$ ipython --no-banner

In [1]: import numpy as np

In [2]: import numpy.linalg as la

In [3]: np.set_printoptions(precision=2, suppress=True, linewidth=160)

In [4]: F = np.loadtxt("a.csv", delimiter=",")

In [5]: F
Out[5]: 
array([[ -3.  ,   5.05,   2.99,  -1.02,  -2.41],
       [  1.91,   1.82,  -6.74,  -5.03,   2.83],
       [ -3.31,   5.05,   4.41,  -2.01,   2.25],
       [ -0.68,   2.34,  -8.63,  -8.79,   7.56],
       [ -2.05,   1.95,  -4.99,  -5.9 ,   2.4 ],
       [ -6.18,   6.75,   7.06,  -0.92,  -1.52],
       [ -1.08,   3.07,  -2.27,  -2.03,  -4.1 ],
       [  1.21,  -0.78,  -1.52,  -1.7 ,   0.13],
       [ -0.02,  -2.34,  -1.97,  -4.25,   5.74],
       [ -7.8 ,  -3.31,   0.13,  -6.39,   4.46],
       [ -2.65,   3.76,   0.17,  -4.48,   4.58],
       [ -7.14,   6.07,   1.01,  -6.9 ,   6.26],
       [ -6.31,   5.44,  -1.21,  -5.2 ,  -0.89],
       [ -0.07,  -0.91,  -3.33,  -2.98,  -0.52],
       [ -7.07,   0.56,  -2.19,  -3.3 ,  -8.14],
       [  1.44,   2.45, -10.01,  -6.28,   0.89],
       [  1.75,  -1.52,  -7.36,  -5.89,   4.99],
       [ -4.94,  -0.95,  -9.02,  -8.11,  -0.49],
       [  0.56,   5.14,   0.07,  -0.68,  -2.75],
       [  7.66,  -3.86,  -5.75,  -1.06,   1.72],
       [  1.28,  -3.48,  -0.73,   1.85,  -8.73],
       [  1.75,  -0.9 ,  -3.97,  -2.64,   0.11],
       [ -0.39,  -9.68,  -2.67,  -3.17,   2.46],
       [ -1.74,   0.26,  -2.92,  -5.28,   4.42],
       [ -5.43,   4.88,   2.56,  -6.37,   9.67],
       [ -1.84,   1.15,  -0.38,  -5.08,   7.3 ],
       [  0.96,   0.08,   0.36,  -2.89,   6.02],
       [ -2.12,   1.64,   2.55,  -1.32,  -0.2 ]])

In [6]: x0 = np.array([2, 7, -3, 4, 0])

In [7]: y = F @ x0

In [8]: np.round(la.lstsq(F, y)[0], 2) + 0
Out[8]: array([ 2.,  7., -3.,  4.,  0.])

In [9]: np.round(la.solve(F.T @ F, F.T @ y), 2) + 0
Out[9]: array([ 2.,  7., -3.,  4.,  0.])

In [10]: rng = np.random.default_rng(848)

In [11]: y = y + 0.1 * rng.normal(size=28)

In [12]: y
Out[12]: 
array([ 16.26,  16.78,   7.52,   5.78,   0.85,   9.9 ,  17.95,  -5.13, -27.64, -64.62,   2.69,  -2.39,   8.42,  -8.38, -17.  ,  24.98,  -8.64, -21.96,  33.93,
         1.18, -12.3 ,  -1.58, -73.18, -13.92,  -9.58, -14.88,  -9.99,  -5.73])

In [13]: beta, *_ = la.lstsq(F, y)

In [14]: beta.round()
Out[14]: array([ 2.,  7., -3.,  4.,  0.])

In [15]: beta
Out[15]: array([ 1.98,  7.  , -3.01,  4.02,  0.02])

In [16]: np.round(F.T @ (y - F @ beta), 2) + 0
Out[16]: array([0., 0., 0., 0., 0.])

In [17]: [round(float(la.norm(la.solve(F.T @ F + lam * np.eye(5), F.T @ y))), 2) for lam in (0, 1, 10, 100)]
Out[17]: [8.84, 8.71, 7.94, 5.48]
